In [1]: import numpy as np

In [2]: from numpy import linalg as LA

In [3]: np.set_printoptions(precision=1, suppress=True, linewidth=120, sign=" ")

In [4]: def tidy(a):
   ...:     return np.round(a, 1) + 0
   ...: 

In [5]: X = np.load("out2.npy")

In [6]: X
Out[6]: 
array([[ 1,  0,  0,  0,  0,  0,  0,  0,  0],
       [ 0,  2,  0,  0,  0,  0,  0,  0,  0],
       [ 0,  0,  1,  0,  0,  0,  0,  0,  0],
       [ 0,  0,  0,  1,  0,  0,  0,  0,  0],
       [ 0,  0,  0,  0,  1,  0,  0,  0,  0],
       [ 0,  0,  0,  0,  0,  2,  0,  0,  0],
       [ 0,  0,  0,  0,  0,  0,  3,  0,  0],
       [ 0,  0,  0,  0,  0,  0,  0,  3,  0],
       [ 0,  0,  0,  0,  0,  0,  0,  0,  2]])

In [7]: # 9 blocks once reordered

In [8]: Lm = LA.cholesky(X)

In [9]: tidy(Lm)
Out[9]: 
array([[ 1. ,  0. ,  0. ,  0. ,  0. ,  0. ,  0. ,  0. ,  0. ],
       [ 0. ,  1.4,  0. ,  0. ,  0. ,  0. ,  0. ,  0. ,  0. ],
       [ 0. ,  0. ,  1. ,  0. ,  0. ,  0. ,  0. ,  0. ,  0. ],
       [ 0. ,  0. ,  0. ,  1. ,  0. ,  0. ,  0. ,  0. ,  0. ],
       [ 0. ,  0. ,  0. ,  0. ,  1. ,  0. ,  0. ,  0. ,  0. ],
       [ 0. ,  0. ,  0. ,  0. ,  0. ,  1.4,  0. ,  0. ,  0. ],
       [ 0. ,  0. ,  0. ,  0. ,  0. ,  0. ,  1.7,  0. ,  0. ],
       [ 0. ,  0. ,  0. ,  0. ,  0. ,  0. ,  0. ,  1.7,  0. ],
       [ 0. ,  0. ,  0. ,  0. ,  0. ,  0. ,  0. ,  0. ,  1.4]])

In [10]: vec = np.ones(9)

In [11]: for _ in range(5):
    ...:     vec = Lm @ vec
    ...:     vec /= LA.norm(vec)
    ...:     print(round(vec @ Lm @ vec, 1))
    ...: 
1.4
1.5
1.6
1.6
1.7

In [12]: tidy(vec)
Out[12]: array([ 0. ,  0.2,  0. ,  0. ,  0. ,  0.2,  0.6,  0.6,  0.2])

In [13]: J = np.load("w.npy")

In [14]: J
Out[14]: 
array([[ 0.5, -0.2,  0.4,  0.1,  0.1, -0.2,  0.1,  0.6, -0.3,  0. , -0.3,  0.2],
       [ 0.1,  0. ,  0.2,  0.3,  0. ,  0. ,  0. , -0.2, -0.1,  0.1, -0.1,  0. ],
       [ 0.1,  3.1,  1.6,  3.4, -3.2, -3.2,  0.3,  3.1,  3.1,  2.2,  0.7,  1.8],
       [ 0.5,  0.9,  0. , -0.1,  0.3,  0. , -0.1,  0.1, -0.1, -0.2,  0.3, -0.1],
       [ 0.1,  0.4,  0.1, -0.2,  0. , -0.5, -0.1,  0.2,  0.2,  0.4, -0.6,  0.3],
       [ 0.2,  2.9,  2. ,  3. , -2.9, -2.8, -0.1,  2.7,  3. ,  2.2,  0.8,  2.3],
       [-0.2, -0.1,  0.6,  0.1,  0. ,  0.6,  0.1, -0.3,  0.2,  0.1,  0. ,  0. ]])

In [15]: r0, r1 = J[3], J[5]

In [16]: tidy(r0 @ r1)
Out[16]: np.float64(1.1)

In [17]: tidy(r0 @ r0)
Out[17]: np.float64(1.3)

In [18]: p = (r0 @ r1) / (r0 @ r0) * r0

In [19]: tidy(LA.norm(r0 + r1) ** 2 + LA.norm(r0 - r1) ** 2)
Out[19]: np.float64(132.2)

In [20]: tidy(r1 - p)
Out[20]: array([-0.2,  2.2,  2. ,  3.1, -3.1, -2.8,  0. ,  2.6,  3.1,  2.4,  0.6,  2.4])

In [21]: tidy((r1 - p) @ r0)
Out[21]: np.float64(0.0)

In [22]: A2 = J / LA.norm(J, axis=1, keepdims=True)

In [23]: G = A2 @ A2.T

In [24]: (G - 2 * np.eye(7)).round(6).argmax(axis=1)
Out[24]: array([ 4,  6,  5,  4,  5,  2,  1])

In [25]: (np.abs(G) > 0.9).astype(int)
Out[25]: 
array([[ 1,  0,  0,  0,  0,  0,  0],
       [ 0,  1,  0,  0,  0,  0,  0],
       [ 0,  0,  1,  0,  0,  1,  0],
       [ 0,  0,  0,  1,  0,  0,  0],
       [ 0,  0,  0,  0,  1,  0,  0],
       [ 0,  0,  1,  0,  0,  1,  0],
       [ 0,  0,  0,  0,  0,  0,  1]])
